$ python3 -q
>>> import numpy as np
>>> import numpy.linalg as la
>>> np.set_printoptions(precision=1, suppress=True, linewidth=100)
>>> A = np.load("mat.npy")
>>> A
array([[ 3,  0, -2],
       [ 0,  3,  0],
       [-2,  0,  3]])
>>> vals, evecs = la.eigh(A)
>>> vals
array([1., 3., 5.])
>>> la.eigvalsh(A + 4 * np.eye(3))
array([5., 7., 9.])
>>> np.round(evecs.T @ A @ evecs, 1) + 0
array([[1., 0., 0.],
       [0., 3., 0.],
       [0., 0., 5.]])
>>> np.abs(evecs[:, -1]).round(6).argmax()
np.int64(0)
>>> (vals > 1e-8).sum(), (vals < -1e-8).sum()
(np.int64(3), np.int64(0))
>>> round(la.det(A.T), 1)
np.float64(15.0)
>>> np.sort(la.eigvals(A).real)
array([1., 3., 5.])
>>> np.flatnonzero(la.matrix_power((A != 0) + (A.T != 0) + np.eye(3), 3)[0])
array([0, 2])
>>> (A != 0).astype(int)
array([[1, 0, 1],
       [0, 1, 0],
       [1, 0, 1]])
>>> np.round(la.det(A), 1)
np.float64(15.0)
>>> J = np.loadtxt("arr.csv", delimiter=",")
>>> J.round(1) + 0
array([[ 0.4, -0.7,  0.2,  2.5,  1.4,  0.1],
       [-1.1,  1.7, -1.2, -0.1,  1.6, -0.9],
       [ 0. ,  2. ,  0. ,  1.1, -1. ,  1.7],
       [-2.6, -1. , -0.5,  0.6, -0.9,  0.2],
       [-0.5,  0.8,  1.9,  0.6, -0.7, -1.9],
       [ 0.9, -0.1, -1.9,  0.9, -1.4, -1.3]])
>>> np.round(la.norm(J, "nuc"), 1)
np.float64(18.0)
>>> la.norm(J, axis=1).argmax()
np.int64(1)
>>> x0 = np.array([9, -9, 7, -5, 7, 4])
>>> h = np.maximum(J @ x0, 0)
>>> np.maximum(J @ x0, 0) - np.maximum(-J @ x0, 0)
array([  8.7, -25.2, -23.7, -26.1, -13.7, -23.8])
>>> np.flatnonzero(h > 1e-9)
array([0])
>>> np.tanh(J @ x0)
array([ 1., -1., -1., -1., -1., -1.])
>>> J.T @ h
array([ 3.1, -6.1,  2.2, 22. , 12.4,  0.5])
>>> m1 = np.loadtxt("test6.csv", delimiter=",")
>>> m1
array([[-0.7, -1.4,  1.4,  0.2, -0.2, -0.4,  2. ],
       [-0.7, -1.2,  1.2, -1.6,  0.1, -1.5,  0.3],
       [ 2.1,  0.5, -1.1, -1.2, -0.8, -0.5,  1.6],
       [ 1.6, -0.1,  0.3, -1.2,  0.5,  0.2, -0.7],
       [-0.1, -0.3,  0. , -0.5,  0.5, -0.7, -0.3],
       [ 1.8, -0.1,  0.1, -0.4, -0.4,  0.5, -3. ],
       [ 1.2, -0.1,  0.1, -0.8, -0.2,  0.8,  1.3],
       [-0.6,  0.4, -0.4,  0.9, -0.9,  0.2, -0.8],
       [ 1.5,  0.6, -0.8, -1.1,  0.6, -0.6,  1. ],
       [-0.9, -0.4,  0.4, -0.3, -1.2, -0.7,  0. ],
       [ 1. ,  0. ,  0. ,  0.7,  0.1, -0.7,  0.8],
       [ 1. ,  0.5, -0.6, -0.9, -0.6, -1. ,  0. ],
       [-3. ,  1.1, -0.6,  0.6,  1. ,  0.9,  1.4],
       [-0.5, -0.3,  0.1,  0.9,  1.2,  0.7, -0.4],
       [ 0.2,  0.8, -1. , -1.1, -0.3,  0.4, -1. ],
       [ 0.8,  1.1, -1.3,  1.4,  0.4, -1.1,  1.1],
       [-0.7, -0.3,  0.6, -1.6, -0.2, -0.5, -1.2],
       [ 0.8, -0.4,  0.5, -0.3,  0. ,  0.8,  1.2],
       [ 0. , -1.4,  1. ,  0.3, -0.3, -0.4,  0.8],
       [-2.3,  1.5, -1.5, -1.1,  0.4, -0.6,  0.2],
       [ 1.2, -2. ,  2. , -1.1, -0.5,  1.1,  0.7]])
>>> w1 = np.array([[2, 2], [2, 2], [0, 3], [3, 2], [3, 3], [0, 1], [0, 2]])
>>> b = np.array([4, 1])
>>> H = np.maximum(m1 @ w1 + b, 0)
>>> la.matrix_rank(H)
np.int64(2)
>>> (H > 0).astype(int)
array([[0, 1],
       [0, 0],
       [1, 1],
       [1, 1],
       [1, 0],
       [1, 0],
       [1, 1],
       [1, 0],
       [1, 1],
       [0, 0],
       [1, 1],
       [1, 0],
       [1, 1],
       [1, 1],
       [1, 0],
       [1, 1],
       [0, 0],
       [1, 1],
       [1, 1],
       [1, 0],
       [0, 1]])
>>> (H > 0).mean(axis=0)
array([0.8, 0.6])
>>> basis = np.array([[-1, 4, 1], [-5, -3, 4]])
>>> w1 @ basis
array([[-12,   2,  10],
       [-12,   2,  10],
       [-15,  -9,  12],
       [-13,   6,  11],
       [-18,   3,  15],
       [ -5,  -3,   4],
       [-10,  -6,   8]])
>>> (H @ basis).round(6).argmax(axis=1)
array([2, 0, 1, 2, 1, 1, 2, 1, 2, 0, 2, 1, 2, 2, 1, 2, 0, 2, 2, 1, 2])
